$ python3 -q
>>> import numpy as np
>>> np.set_printoptions(precision=3, suppress=True, linewidth=100)
>>> def tidy(a):
...     return np.round(a, 3) + 0
... 
>>> out = np.array([[-2, 3], [2, -3]])
>>> Z = np.array([[3, 2], [2, 1]])
>>> F = np.kron(out, Z)
>>> print(F)
[[-6 -4  9  6]
 [-4 -2  6  3]
 [ 6  4 -9 -6]
 [ 4  2 -6 -3]]
>>> P = np.triu(np.array([[5, 3, 4, 8], [-8, -1, 3, 7], [4, -7, 0, 6], [3, -1, 5, 6]]), 1) + np.eye(4)
>>> out = P @ F @ np.linalg.inv(P)
>>> print(tidy(np.linalg.det(out)))
0.0
>>> print(np.trace(out), np.trace(F))
-20.0 -20
>>> print(np.linalg.matrix_rank(out))
2
>>> print(tidy(np.poly(out)))
[  1.  20. -25.   0.   0.]
>>> rank = np.linalg.matrix_rank(F)
>>> print(rank)
2
>>> N = np.linalg.svd(F)[2][rank:].T
>>> print([int(np.linalg.matrix_rank(F[:i])) for i in range(1, len(F) + 1)])
[1, 2, 2, 2]
>>> print([int(np.linalg.matrix_rank(np.delete(F, i, axis=0))) for i in range(4)])
[2, 2, 2, 2]
>>> print([int(np.linalg.matrix_rank(F[:, :j + 1])) for j in range(4)])
[1, 2, 2, 2]
>>> print(N.shape)
(4, 2)
>>> print(tidy(np.linalg.norm(F, 2) / np.linalg.norm(F)))
0.998
>>> print([round(float(x), 3) for x in np.linalg.svd(F, compute_uv=False)[:3]])
[21.6, 1.204, 0.0]
>>> print(np.linalg.matrix_rank(F, rtol=0.1))
1
>>> U, s, Vh = np.linalg.svd(F)
>>> vecs = Vh[:(s > 1e-8).sum()]
>>> rng = np.random.default_rng(724069)
>>> x0 = F[0] + 5 * F[3] + rng.integers(2) * np.eye(4)[1]
>>> print(x0)
[ 14.   6. -21.  -9.]
>>> print(tidy(np.linalg.norm(x0 - vecs.T @ vecs @ x0)))
0.0
>>> print(np.linalg.matrix_rank(np.vstack([F, x0])))
2
>>> print(np.allclose(vecs.T @ vecs @ x0, x0))
True
>>> print(tidy(np.diag(vecs.T @ vecs)))
[0.308 0.308 0.692 0.692]
>>> mat = np.array([[2.6, -0.8, 0.9, 0.4, -0.3, -1.2],
...     [0.4, -0.3, -0.8, -0.4, -0.4, 1.3],
...     [0.6, 0.3, 0.0, 1.1, -0.6, -1.8],
...     [0.1, 0.2, -0.5, 0.5, -0.9, -0.9],
...     [-0.5, 0.8, 0.7, -0.5, 0.5, 1.3],
...     [-2.9, 1.0, -0.5, -1.6, -0.3, 0.2]])
>>> mat[2] = mat[5] + 0.02 * rng.normal(size=6)
>>> print(tidy(mat))
[[ 2.6   -0.8    0.9    0.4   -0.3   -1.2  ]
 [ 0.4   -0.3   -0.8   -0.4   -0.4    1.3  ]
 [-2.852  0.972 -0.504 -1.537 -0.262  0.218]
 [ 0.1    0.2   -0.5    0.5   -0.9   -0.9  ]
 [-0.5    0.8    0.7   -0.5    0.5    1.3  ]
 [-2.9    1.    -0.5   -1.6   -0.3    0.2  ]]
>>> U, s, Vh = np.linalg.svd(mat)
>>> print(tidy(s))
[5.763 2.268 1.616 1.104 0.713 0.002]
>>> out = U[:, :5] @ np.diag(s[:5]) @ Vh[:5]
>>> print(np.linalg.matrix_rank(out))
5
>>> print(tidy(out))
[[ 2.6   -0.8    0.9    0.4   -0.3   -1.2  ]
 [ 0.4   -0.3   -0.8   -0.4   -0.4    1.3  ]
 [-2.853  0.971 -0.503 -1.536 -0.263  0.219]
 [ 0.1    0.2   -0.5    0.5   -0.9   -0.9  ]
 [-0.5    0.8    0.7   -0.5    0.5    1.3  ]
 [-2.899  1.001 -0.501 -1.6   -0.299  0.2  ]]
>>> print(tidy(np.linalg.norm(mat - out) / np.linalg.norm(mat)))
0.0
>>> print(np.linalg.matrix_rank(mat, rtol=0.05))
5
>>> out = mat / np.linalg.norm(mat, axis=1, keepdims=True)
>>> C2 = out @ out.T
>>> print(np.argwhere(np.triu(np.abs(C2) > 0.95, 1)))
[[2 5]]
>>> print(tidy(np.linalg.norm(out, axis=1)))
[1. 1. 1. 1. 1. 1.]
>>> print(tidy(C2[1]))
[-0.194  1.    -0.004 -0.251  0.214 -0.007]
>>> print(tidy(np.degrees(np.arccos(np.clip(C2[1, 4], -1, 1)))))
77.617
>>> print((C2 - 2 * np.eye(6)).round(6).argmax(axis=1))
[3 4 5 0 2 2]
>>> print(np.count_nonzero(mat))
36
>>> print(mat.shape)
(6, 6)
>>> print(np.abs(mat).max())
2.9
>>> w1 = np.array([[-1, -3, -2, -3, 0, -1],
...     [2, 0, 0, 2, -2, 2],
...     [0, 2, -3, 2, -2, -2],
...     [-1, 1, -3, -2, -3, 0],
...     [-1, -1, -3, -1, 1, -2],
...     [0, -1, 0, 3, 3, 2]])
>>> c = np.array([0, 3, -3, 2, 3, -1])
>>> H = np.maximum(mat @ w1 + c, 0)
>>> print(np.linalg.matrix_rank(H))
5
>>> print(tidy((H > 0).mean(axis=0)))
[0.667 0.667 0.5   0.667 0.667 0.833]
>>> Z = np.array([[1, 0, 1], [0, 3, 0], [3, 3, 2], [3, 1, 0], [3, 3, 0], [0, 2, 2]])
>>> print(tidy(H @ Z))
[[  0.      0.      0.   ]
 [ 43.8    42.4     8.   ]
 [103.083 104.216  37.344]
 [  0.7    12.6     1.3  ]
 [ 52.5    42.      4.7  ]
 [105.5   106.5    38.6  ]]
>>> print(w1 @ Z)
[[-16 -20  -7]
 [  2   0   6]
 [ -9 -11 -10]
 [-25 -17  -7]
 [-10 -14 -11]
 [ 18  13   4]]
>>> W0 = np.load("mat.npy")
>>> print(W0)
[[-2.  0. -3. -3.  0.  0.  0.  0.]
 [ 0. -2.  0.  0.  0.  0. -3. -3.]
 [-3.  0. -2. -3.  0.  0.  0.  0.]
 [-3.  0. -3. -2.  0.  0.  0.  0.]
 [ 0.  0.  0.  0. -2. -3.  0.  0.]
 [ 0.  0.  0.  0. -3. -2.  0.  0.]
 [ 0. -3.  0.  0.  0.  0. -2. -3.]
 [ 0. -3.  0.  0.  0.  0. -3. -2.]]
>>> print(W0.mean(axis=0))
[-1.    -1.    -1.    -1.    -0.625 -0.625 -1.    -1.   ]
>>> print(W0.sum(axis=1))
[-8. -8. -8. -8. -5. -5. -8. -8.]
>>> print(tidy(np.linalg.norm(W0)))
12.57
>>> print(np.count_nonzero(W0))
22
>>> print(np.abs(W0).max())
3.0
>>> print(W0.sum(axis=0))
[-8. -8. -8. -8. -5. -5. -8. -8.]
>>> print(W0 - W0[0])
[[ 0.  0.  0.  0.  0.  0.  0.  0.]
 [ 2. -2.  3.  3.  0.  0. -3. -3.]
 [-1.  0.  1.  0.  0.  0.  0.  0.]
 [-1.  0.  0.  1.  0.  0.  0.  0.]
 [ 2.  0.  3.  3. -2. -3.  0.  0.]
 [ 2.  0.  3.  3. -3. -2.  0.  0.]
 [ 2. -3.  3.  3.  0.  0. -2. -3.]
 [ 2. -3.  3.  3.  0.  0. -3. -2.]]
>>> print(tidy(np.sort(np.linalg.eigvals(W0).real)))
[-8. -8. -5.  1.  1.  1.  1.  1.]
>>> print((np.linalg.matrix_power((W0 != 0) + (W0.T != 0) + np.eye(8), 8) > 0).astype(int))
[[1 0 1 1 0 0 0 0]
 [0 1 0 0 0 0 1 1]
 [1 0 1 1 0 0 0 0]
 [1 0 1 1 0 0 0 0]
 [0 0 0 0 1 1 0 0]
 [0 0 0 0 1 1 0 0]
 [0 1 0 0 0 0 1 1]
 [0 1 0 0 0 0 1 1]]
>>> print((W0 != 0).astype(int))
[[1 0 1 1 0 0 0 0]
 [0 1 0 0 0 0 1 1]
 [1 0 1 1 0 0 0 0]
 [1 0 1 1 0 0 0 0]
 [0 0 0 0 1 1 0 0]
 [0 0 0 0 1 1 0 0]
 [0 1 0 0 0 0 1 1]
 [0 1 0 0 0 0 1 1]]
>>> print(tidy(np.linalg.det(W0)))
-320.0
>>> print(np.flatnonzero(np.linalg.matrix_power((W0 != 0) + (W0.T != 0) + np.eye(8), 8)[5]))
[4 5]
>>> out = W0 / np.linalg.norm(W0, axis=1, keepdims=True)
>>> C2 = out @ out.T
>>> print(tidy(np.linalg.norm(out, axis=1)))
[1. 1. 1. 1. 1. 1. 1. 1.]
>>> print(tidy(C2[2]))
[0.955 0.    1.    0.955 0.    0.    0.    0.   ]
>>> print(tidy(C2))
[[1.    0.    0.955 0.955 0.    0.    0.    0.   ]
 [0.    1.    0.    0.    0.    0.    0.955 0.955]
 [0.955 0.    1.    0.955 0.    0.    0.    0.   ]
 [0.955 0.    0.955 1.    0.    0.    0.    0.   ]
 [0.    0.    0.    0.    1.    0.923 0.    0.   ]
 [0.    0.    0.    0.    0.923 1.    0.    0.   ]
 [0.    0.955 0.    0.    0.    0.    1.    0.955]
 [0.    0.955 0.    0.    0.    0.    0.955 1.   ]]
>>> print((np.abs(C2) > 0.9).astype(int))
[[1 0 1 1 0 0 0 0]
 [0 1 0 0 0 0 1 1]
 [1 0 1 1 0 0 0 0]
 [1 0 1 1 0 0 0 0]
 [0 0 0 0 1 1 0 0]
 [0 0 0 0 1 1 0 0]
 [0 1 0 0 0 0 1 1]
 [0 1 0 0 0 0 1 1]]
>>> print(np.argwhere(np.triu(np.abs(C2) > 0.95, 1)))
[[0 2]
 [0 3]
 [1 6]
 [1 7]
 [2 3]
 [6 7]]
>>> q, _ = np.linalg.qr(np.array([[-1.2, -0.5, -1.2, -0.2],
...     [-0.1, 0.1, -1.1, 0.0],
...     [-1.7, -0.8, 0.6, 0.7],
...     [1.0, 0.3, -0.4, 0.0]]))
>>> arr = -3 * q
>>> print(tidy(arr))
[[ 1.558  0.082 -2.171  1.361]
 [ 0.13   2.081 -1.02  -1.9  ]
 [ 2.207 -1.226  0.591 -1.509]
 [-1.298 -1.777 -1.702 -1.122]]
>>> out = np.array([[1, 1], [-2, -1]])
>>> Z = np.kron(out, arr)
>>> print(tidy(np.linalg.norm(Z, 2)), tidy(np.linalg.norm(out, 2) * np.linalg.norm(arr, 2)))
7.854 7.854
>>> print(Z.shape)
(8, 8)
>>> out = np.array([[3, 2], [3, 0], [2, 1], [1, 0]])
>>> print(np.linalg.matrix_rank(np.vstack([arr, out.T])))
4
>>> print(tidy(np.einsum("ik,kj->ji", arr, out)))
[[  1.94    2.694   2.616 -13.753]
 [  0.945  -0.76    5.005  -4.299]]
>>> print(np.vstack([arr, out.T]).shape)
(6, 4)
>>> def softmax(z):
...     e = np.exp(z - z.max(axis=-1, keepdims=True))
...     return e / e.sum(axis=-1, keepdims=True)
... 
>>> print(tidy(softmax(arr).sum(axis=1)))
[1. 1. 1. 1.]
>>> scores = arr @ arr.T / np.sqrt(4)
>>> print(softmax(scores).round(6).argmax(axis=1))
[0 1 2 3]
>>> data = np.load("out17.npy")
>>> print(data)
[[0 1 0 0 1 1 0]
 [1 0 1 1 1 1 0]
 [0 1 0 1 0 0 0]
 [0 1 1 0 1 1 0]
 [1 1 0 1 0 0 1]
 [1 1 0 1 0 0 0]
 [0 0 0 0 1 0 0]]
>>> print(np.allclose(F[:-1].T @ np.linalg.lstsq(F[:-1].T, F[-1])[0], F[-1]))
True
>>> q, vecs = np.linalg.qr(data[:, :1])[0], np.linalg.qr(data[:, 1:])[0]
>>> s = np.linalg.svd(q.T @ vecs, compute_uv=False)
>>> print(tidy(s))
[0.913]
>>> print(tidy(np.degrees(np.arccos(s.clip(0, 1)))))
[24.095]
>>> x0 = np.array([3, 2, -2, 2])
>>> y = arr @ x0
>>> c, lr = np.zeros(4), 1 / np.linalg.norm(arr, 2) ** 2
>>> for i in range(150):
...     c -= lr * arr.T @ (arr @ c - y)
...     if i % 50 == 0: print(i, round(np.linalg.norm(arr @ c - y), 3))
... 
0 0.0
50 0.0
100 0.0
>>> print(tidy(np.linalg.cond(arr)))
1.0
>>> K = np.loadtxt("run4.csv", delimiter=",")
>>> print(tidy(K))
[[ 5.675 -2.609  3.139  0.456]
 [ 6.248 -1.878  1.993  2.492]
 [-0.352  0.824 -3.802  1.296]
 [ 0.693 -0.532 -2.902 -0.371]
 [ 8.119 -7.383  4.768 -6.647]
 [ 7.538 -1.418  3.314  4.702]
 [ 4.529 -3.108  2.027 -1.686]
 [ 3.414 -1.515  0.583  0.384]
 [ 2.048 -1.378 -0.213 -0.707]
 [-0.963  1.155 -4.925  1.346]
 [-0.072 -1.125 -1.9   -2.321]
 [ 4.218 -2.75   3.03  -1.282]
 [ 5.262 -4.383  2.111 -3.504]
 [-2.569  2.224 -5.528  1.88 ]
 [ 4.491 -0.242  0.219  4.006]
 [ 0.608 -1.541 -2.635 -2.474]
 [ 0.356 -1.104 -2.122 -1.851]]
>>> dist = np.linalg.norm(K[:, None] - K[None], axis=-1)
>>> print(dist.shape)
(17, 17)
>>> print(dist[4].round(6).argsort(kind="stable")[:4])
[ 4 12  6 11]
>>> print(np.flatnonzero(dist[4] < dist.mean() / 2))
[4]
>>> blk = np.stack([arr, -2 * arr, arr[::-1]])
>>> print((blk @ arr.T).shape)
(3, 4, 4)
>>> print(tidy(np.einsum("bij,cij->bc", blk, blk)))
[[ 36. -72.   0.]
 [-72. 144.   0.]
 [  0.   0.  36.]]
>>> print(np.linalg.matrix_rank(blk.reshape(3, -1)))
2
>>> print(tidy(np.linalg.det(blk)))
[  -81. -1296.   -81.]
>>> print(tidy(np.linalg.norm(blk, axis=(1, 2))))
[ 6. 12.  6.]
>>> u, g = K[6], K[14]
>>> print(tidy(u @ u))
37.125
>>> p = (u @ g) / (u @ u) * u
>>> print(tidy((g - p) @ u))
0.0
>>> print(np.linalg.matrix_rank(np.outer(u, g)))
1
>>> out = np.array([[2], [2], [6], [8]])
>>> J = np.block([[np.zeros((4, 4)), out], [out.T, np.zeros((1, 1))]])
>>> print(J)
[[0. 0. 0. 0. 2.]
 [0. 0. 0. 0. 2.]
 [0. 0. 0. 0. 6.]
 [0. 0. 0. 0. 8.]
 [2. 2. 6. 8. 0.]]
>>> rank = np.linalg.matrix_rank(J)
>>> print(rank)
2
>>> N = np.linalg.svd(J)[2][rank:].T
>>> print(np.allclose(J @ N, 0))
True
>>> print([int(np.linalg.matrix_rank(np.delete(J, i, axis=0))) for i in range(5)])
[2, 2, 2, 2, 1]
>>> print(tidy(J @ N))
[[0. 0. 0.]
 [0. 0. 0.]
 [0. 0. 0.]
 [0. 0. 0.]
 [0. 0. 0.]]
